$ ipython --no-banner

In [1]: import numpy as np

In [2]: import numpy.linalg as la

In [3]: np.set_printoptions(precision=4, suppress=True, linewidth=200)

In [4]: rnd = lambda a: np.round(a, 4) + 0

In [5]: E = np.loadtxt("run6.csv", delimiter=",")

In [6]: print(E)
[[ 16.  -2.  -9. -12. -10.  11.]
 [ -2.  25.  -8.   5.  -4.  14.]
 [ -9.  -8.  11.   3.   9.  -7.]
 [-12.   5.   3.  30.  20.  -5.]
 [-10.  -4.   9.  20.  20.  -3.]
 [ 11.  14.  -7.  -5.  -3.  29.]]

In [7]: print([round(float(x), 4) for x in la.svd(E, compute_uv=False)[:3]])
[60.4783, 41.065, 17.7728]

In [8]: print(la.matrix_rank(E, rtol=0.1))
4

In [9]: print(la.cond(E) > 100)
True

In [10]: w, evecs = la.eigh(E)

In [11]: print(rnd(la.eigvalsh(E + 3 * np.eye(6))))
[ 3.0034  3.2301 14.4503 20.7728 44.065  63.4783]

In [12]: print(rnd(w))
[ 0.0034  0.2301 11.4503 17.7728 41.065  60.4783]

In [13]: print(w.sum(), np.trace(E))
131.0 131.0

In [14]: print(rnd(evecs.T @ E @ evecs))
[[ 0.0034  0.      0.      0.      0.      0.    ]
 [ 0.      0.2301  0.      0.      0.      0.    ]
 [ 0.      0.     11.4503  0.      0.      0.    ]
 [ 0.      0.      0.     17.7728  0.      0.    ]
 [ 0.      0.      0.      0.     41.065   0.    ]
 [ 0.      0.      0.      0.      0.     60.4783]]

In [15]: print(rnd(evecs @ np.diag(w) @ evecs.T))
[[ 16.  -2.  -9. -12. -10.  11.]
 [ -2.  25.  -8.   5.  -4.  14.]
 [ -9.  -8.  11.   3.   9.  -7.]
 [-12.   5.   3.  30.  20.  -5.]
 [-10.  -4.   9.  20.  20.  -3.]
 [ 11.  14.  -7.  -5.  -3.  29.]]

In [16]: print(rnd(evecs.T @ evecs))
[[1. 0. 0. 0. 0. 0.]
 [0. 1. 0. 0. 0. 0.]
 [0. 0. 1. 0. 0. 0.]
 [0. 0. 0. 1. 0. 0.]
 [0. 0. 0. 0. 1. 0.]
 [0. 0. 0. 0. 0. 1.]]

In [17]: Uu, sig, Vh = la.svd(E)

In [18]: print(rnd(sig))
[60.4783 41.065  17.7728 11.4503  0.2301  0.0034]

In [19]: print(np.argmax(sig[:-1] / (sig[1:] + 1e-6)) + 1)
5

In [20]: Y = Uu[:, :5] @ np.diag(sig[:5]) @ Vh[:5]

In [21]: print(rnd(la.norm(E - Y, 2)), rnd(sig[5]))
0.0034 0.0034

In [22]: print(rnd(la.norm(E - Y) / la.norm(E)))
0.0

In [23]: print(la.matrix_rank(E, rtol=0.05))
4

In [24]: print(rnd(np.abs(E - Y).max()))
0.0016

In [25]: w, evecs = la.eigh(E)

In [26]: x0 = np.array([-2, 3, 0, -3, 0, 3])

In [27]: print(rnd(evecs * np.abs(w) @ evecs.T))
[[ 16.  -2.  -9. -12. -10.  11.]
 [ -2.  25.  -8.   5.  -4.  14.]
 [ -9.  -8.  11.   3.   9.  -7.]
 [-12.   5.   3.  30.  20.  -5.]
 [-10.  -4.   9.  20.  20.  -3.]
 [ 11.  14.  -7.  -5.  -3.  29.]]

In [28]: print(rnd(x0 @ E @ x0 / (x0 @ x0)), rnd(w[0]), rnd(w[-1]))
26.4516 0.0034 60.4783

In [29]: print(np.abs(E).sum(axis=1).max(), rnd(np.abs(w).max()))
75.0 60.4783

In [30]: rng = np.random.default_rng(96)

In [31]: Y = E + rng.integers(-2, 3, (6, 5)) @ rng.integers(-2, 3, (5, 6))

In [32]: print(Y)
[[ 11.  -3.  -8. -17.  -9.  12.]
 [ -2.  23.  -6.   7.  -8.  18.]
 [ -5.  -1.  16.   6.   2. -14.]
 [-17.   5.   3.  24.  23.  -6.]
 [ -5.  -1.  14.  20.  15.  -6.]
 [ 18.   7.  -6.   1.  -5.  37.]]

In [33]: print(np.abs(Y - E).sum(axis=1))
[14. 14. 33. 15. 21. 31.]

In [34]: print(la.matrix_rank(Y - E, tol=1e-8))
5

In [35]: print(Y - E)
[[-5. -1.  1. -5.  1.  1.]
 [ 0. -2.  2.  2. -4.  4.]
 [ 4.  7.  5.  3. -7. -7.]
 [-5.  0.  0. -6.  3. -1.]
 [ 5.  3.  5.  0. -5. -3.]
 [ 7. -7.  1.  6. -2.  8.]]

In [36]: C = np.array([[1, 0, 5, 4], [0, 2, 2, 0], [2, 5, 3, 4], [1, 3, 0, 0]])

In [37]: F = (rng.random((22, 4)) < 0.25) @ C

In [38]: print(F)
[[ 1  2  7  4]
 [ 0  0  0  0]
 [ 0  0  0  0]
 [ 2  5  3  4]
 [ 0  0  0  0]
 [ 2  5  3  4]
 [ 3 10  5  4]
 [ 1  5  2  0]
 [ 1  5  2  0]
 [ 0  0  0  0]
 [ 1  3  0  0]
 [ 0  0  0  0]
 [ 0  2  2  0]
 [ 1  5  2  0]
 [ 0  0  0  0]
 [ 0  0  0  0]
 [ 0  0  0  0]
 [ 2  3  5  4]
 [ 0  2  2  0]
 [ 0  0  0  0]
 [ 1  0  5  4]
 [ 0  0  0  0]]

In [39]: C = F[[8, 17]].astype(float)

In [40]: for _ in range(4):
    ...:     idx = la.norm(F[:, None] - C, axis=-1).argmin(axis=1)
    ...:     C = np.array([F[idx == j].mean(axis=0) for j in range(2)])
    ...: 

In [41]: print(idx)
[1 0 0 1 0 1 1 0 0 0 0 0 0 0 0 0 0 1 0 0 1 0]

In [42]: print(np.abs(C[1] - C[0]).argmax())
2

In [43]: print(rnd(C[1] - C[0]))
[1.5833 2.7917 4.0417 4.    ]

In [44]: print(rnd(C))
[[0.25   1.375  0.625  0.    ]
 [1.8333 4.1667 4.6667 4.    ]]

In [45]: feats = np.array([[1, -2, 4],
    ...:     [1, -1, 1],
    ...:     [1, 0, 0],
    ...:     [1, 1, 1],
    ...:     [1, 2, 4],
    ...:     [1, 3, 9],
    ...:     [1, 4, 16],
    ...:     [1, 5, 25]])

In [46]: blk = np.stack([feats, 3 * feats, feats[::-1]])

In [47]: print(la.matrix_rank(blk.reshape(3, -1)))
2

In [48]: print(rnd(la.norm(blk, axis=(1, 2))))
[32.619 97.857 32.619]

In [49]: print(blk.sum(axis=0))
[[  5  -3  41]
 [  5   0  20]
 [  5   3   9]
 [  5   6   8]
 [  5   9  17]
 [  5  12  36]
 [  5  15  65]
 [  5  18 104]]

In [50]: print(np.einsum("bij,cij->bc", blk, blk))
[[1064 3192  224]
 [3192 9576  672]
 [ 224  672 1064]]

In [51]: r0, v = feats[2], feats[6]

In [52]: print(r0 @ r0)
1

In [53]: pr = (r0 @ v) / (r0 @ r0) * r0

In [54]: print(pr)
[1. 0. 0.]

In [55]: print(np.outer(r0, v))
[[ 1  4 16]
 [ 0  0  0]
 [ 0  0  0]]

In [56]: K = np.load("x.npy")

In [57]: print(K)
[[ 7  2  3  2  6 -8]
 [ 3 -5 -2  3  5 -2]
 [-5  3  4  2  1 -1]
 [ 1  4 -4  9  1 -9]
 [ 1 -9 -7 -6  6  0]
 [-7  6  4  8 -7 -2]]

In [58]: print(rnd(la.svd(K, compute_uv=False)))
[21.785  17.2584  9.3373  5.8692  4.1762  1.868 ]

In [59]: print(K.sum(axis=1))
[ 12   2   4   2 -15   2]

In [60]: print(K.shape)
(6, 6)

In [61]: print(np.diff(K, axis=0))
[[ -4  -7  -5   1  -1   6]
 [ -8   8   6  -1  -4   1]
 [  6   1  -8   7   0  -8]
 [  0 -13  -3 -15   5   9]
 [ -8  15  11  14 -13  -2]]

In [62]: print(rnd(la.norm(K)))
30.249

In [63]: print(rnd(K.mean(axis=0)))
[ 0.      0.1667 -0.3333  3.      2.     -3.6667]

In [64]: print(np.count_nonzero(K))
35

In [65]: Y = E / np.sqrt((E ** 2).mean(axis=1, keepdims=True))

In [66]: print(la.matrix_rank(Y) == la.matrix_rank(E))
True

In [67]: print(la.matrix_rank(E - E.mean(axis=1, keepdims=True)))
5

In [68]: m1 = np.loadtxt("sample11.csv", delimiter=",")

In [69]: print(m1)
[[  7.475  -11.4791 -14.8916]
 [ -4.1631 -18.6247 -11.5303]
 [ -7.5073  27.6899  26.1371]
 [ -1.2054   0.1863   2.1372]
 [  4.5226 -16.7375 -14.9243]
 [ -0.6441  -2.8936  -2.7489]
 [  6.4619   1.819   -3.6914]
 [ 10.5735 -20.7082 -23.2309]
 [ -1.1367  18.8011  16.194 ]
 [  2.3961  -4.0161  -5.9861]
 [ -5.9095   6.9407  11.4923]
 [  3.235   -0.9829  -3.7247]
 [  2.1629  -6.3791  -7.159 ]
 [  0.8477 -10.7669  -9.946 ]
 [  0.1817  -3.9578  -2.9133]
 [ -3.0178 -12.1308  -8.1183]
 [ -7.8341  23.3526  23.4416]
 [  6.6316 -16.0978 -17.7308]
 [ 16.3002 -23.8465 -31.7073]
 [  4.9188   1.9448  -3.1285]
 [  9.1474  -1.5723  -7.1223]
 [  3.2103  -4.8993  -5.854 ]
 [  1.1276  -3.7346  -4.1444]
 [  3.9915  -2.4249  -5.8626]
 [ -1.9255   3.426    4.0758]
 [  3.6074  -2.5607  -5.3363]
 [ -0.3639 -10.7228  -5.9712]
 [ -6.4251   8.7074  10.3475]]

In [70]: Y = m1 + rng.integers(-2, 3, (28, 2)) @ rng.integers(-2, 3, (2, 3))

In [71]: print(rnd(Y))
[[  3.475  -19.4791 -10.8916]
 [ -6.1631 -18.6247 -13.5303]
 [ -7.5073  25.6899  28.1371]
 [ -5.2054  -1.8137   0.1372]
 [  6.5226 -16.7375 -12.9243]
 [ -4.6441 -10.8936   1.2511]
 [  2.4619   1.819   -7.6914]
 [  8.5735 -24.7082 -21.2309]
 [  2.8633  20.8011  18.194 ]
 [  6.3961  -4.0161  -1.9861]
 [ -3.9095   8.9407  11.4923]
 [  5.235   -2.9829   0.2753]
 [ -1.8371  -6.3791 -11.159 ]
 [  2.8477 -12.7669  -5.946 ]
 [  4.1817  -3.9578   1.0867]
 [ -1.0178 -14.1308  -4.1183]
 [ -7.8341  19.3526  27.4416]
 [  4.6316 -18.0978 -17.7308]
 [ 20.3002 -23.8465 -27.7073]
 [  0.9188  -6.0552   0.8715]
 [ 11.1474  -1.5723  -5.1223]
 [  3.2103  -6.8993  -3.854 ]
 [  1.1276  -1.7346  -6.1444]
 [  1.9915  -6.4249  -3.8626]
 [ -5.9255   3.426    0.0758]
 [ -0.3926  -2.5607  -9.3363]
 [ -4.3639 -16.7228  -3.9712]
 [ -2.4251  14.7074   8.3475]]

In [72]: print(rnd(Y - m1))
[[-4. -8.  4.]
 [-2.  0. -2.]
 [ 0. -2.  2.]
 [-4. -2. -2.]
 [ 2.  0.  2.]
 [-4. -8.  4.]
 [-4.  0. -4.]
 [-2. -4.  2.]
 [ 4.  2.  2.]
 [ 4.  0.  4.]
 [ 2.  2.  0.]
 [ 2. -2.  4.]
 [-4.  0. -4.]
 [ 2. -2.  4.]
 [ 4.  0.  4.]
 [ 2. -2.  4.]
 [ 0. -4.  4.]
 [-2. -2.  0.]
 [ 4.  0.  4.]
 [-4. -8.  4.]
 [ 2.  0.  2.]
 [ 0. -2.  2.]
 [ 0.  2. -2.]
 [-2. -4.  2.]
 [-4.  0. -4.]
 [-4.  0. -4.]
 [-4. -6.  2.]
 [ 4.  6. -2.]]

In [73]: print(la.matrix_rank(Y - m1, tol=1e-8))
2

In [74]: Xc = (Y - Y.mean(axis=0)) / Y.std(axis=0)

In [75]: print(rnd(Xc.std(axis=0)))
[1. 1. 1.]

In [76]: c = la.lstsq(np.delete(Xc, 0, axis=1), Xc[:, 0])[0]

In [77]: print(np.abs(c).argmax())
1

In [78]: Xc = m1 - m1.mean(axis=0)

In [79]: Uu, sig, Vh = la.svd(Xc, full_matrices=False)

In [80]: print(rnd(sig ** 2 / (sig ** 2).sum()))
[0.9435 0.0554 0.0011]

In [81]: print(rnd(Vh[0] * np.sign(Vh[0, np.abs(Vh[0]).argmax()])))
[-0.2421  0.6715  0.7003]

In [82]: print(la.matrix_rank(Xc))
3

In [83]: print(np.searchsorted(np.cumsum(sig ** 2) / (sig ** 2).sum(), 0.9) + 1)
1

In [84]: print(np.abs(Uu[:, 0]).argmax())
2

In [85]: print(np.abs(Vh[0]).argmax())
2

In [86]: print(rnd((sig ** 2).sum() ** 2 / (sig ** 4).sum()))
1.1196

In [87]: Y = np.c_[m1[:, :1] @ np.array([[3]]), np.array([2, 2, 1, -2, 1, 1, -1, 0, 2, 1, 2, 0, -2, 2, 2, 2, 2, -1, -2, -1, -2, -2, -1, -1, -2, -2, -2, -1])]

In [88]: print(rnd(Y))
[[ 22.425    2.    ]
 [-12.4893   2.    ]
 [-22.5219   1.    ]
 [ -3.6162  -2.    ]
 [ 13.5678   1.    ]
 [ -1.9323   1.    ]
 [ 19.3857  -1.    ]
 [ 31.7205   0.    ]
 [ -3.4101   2.    ]
 [  7.1883   1.    ]
 [-17.7285   2.    ]
 [  9.705    0.    ]
 [  6.4887  -2.    ]
 [  2.5431   2.    ]
 [  0.5451   2.    ]
 [ -9.0534   2.    ]
 [-23.5023   2.    ]
 [ 19.8948  -1.    ]
 [ 48.9006  -2.    ]
 [ 14.7564  -1.    ]
 [ 27.4422  -2.    ]
 [  9.6309  -2.    ]
 [  3.3828  -1.    ]
 [ 11.9745  -1.    ]
 [ -5.7765  -2.    ]
 [ 10.8222  -2.    ]
 [ -1.0917  -2.    ]
 [-19.2753  -1.    ]]

In [89]: print(rnd(la.norm(la.qr(m1)[0].T @ Y, axis=0) ** 2 / ((Y ** 2).sum(axis=0) + 1e-12)))
[1.     0.1946]

In [90]: Xc = m1 - m1.mean(axis=0)

In [91]: evecs = la.svd(Xc)[2][:2]

In [92]: Y = Xc - Xc @ evecs.T @ evecs

In [93]: print(rnd(np.cov(Xc @ evecs.T, rowvar=False)))
[[324.4349   0.    ]
 [  0.      19.0527]]

In [94]: print(rnd(Y.std(axis=0)))
[0.3228 0.3178 0.4163]

In [95]: print(la.norm(Y, axis=1).round(6).argmax())
26

In [96]: X = np.array([[-5, 2, 2], [3, -3, 5], [5, 5, -1], [4, -3, 4], [1, -2, -4]])

In [97]: X[:, 1] = -2 * X[:, 0]

In [98]: print(X)
[[ -5  10   2]
 [  3  -6   5]
 [  5 -10  -1]
 [  4  -8   4]
 [  1  -2  -4]]

In [99]: print(np.allclose(X[:-1].T @ la.lstsq(X[:-1].T, X[-1])[0], X[-1]))
True

In [100]: print(rnd(X @ la.pinv(X) @ X))
[[ -5.  10.   2.]
 [  3.  -6.   5.]
 [  5. -10.  -1.]
 [  4.  -8.   4.]
 [  1.  -2.  -4.]]

In [101]: print(la.lstsq(X[:-1].T, X[-1])[2])
2

In [102]: print(np.abs(np.diag(la.qr(X)[1])) > 1e-9)
[ True False  True]

In [103]: Y = X + rng.integers(-2, 3, (5, 2)) @ rng.integers(-2, 3, (2, 3))

In [104]: print(Y)
[[ -7  10   2]
 [  0  -6   9]
 [  5 -10   1]
 [  5  -8   0]
 [  0  -2  -6]]

In [105]: print(np.abs(Y - X).sum(axis=1))
[2 7 2 5 3]

In [106]: print(rnd(la.svd(Y - X, compute_uv=False)))
[6.8021 2.9549 0.    ]
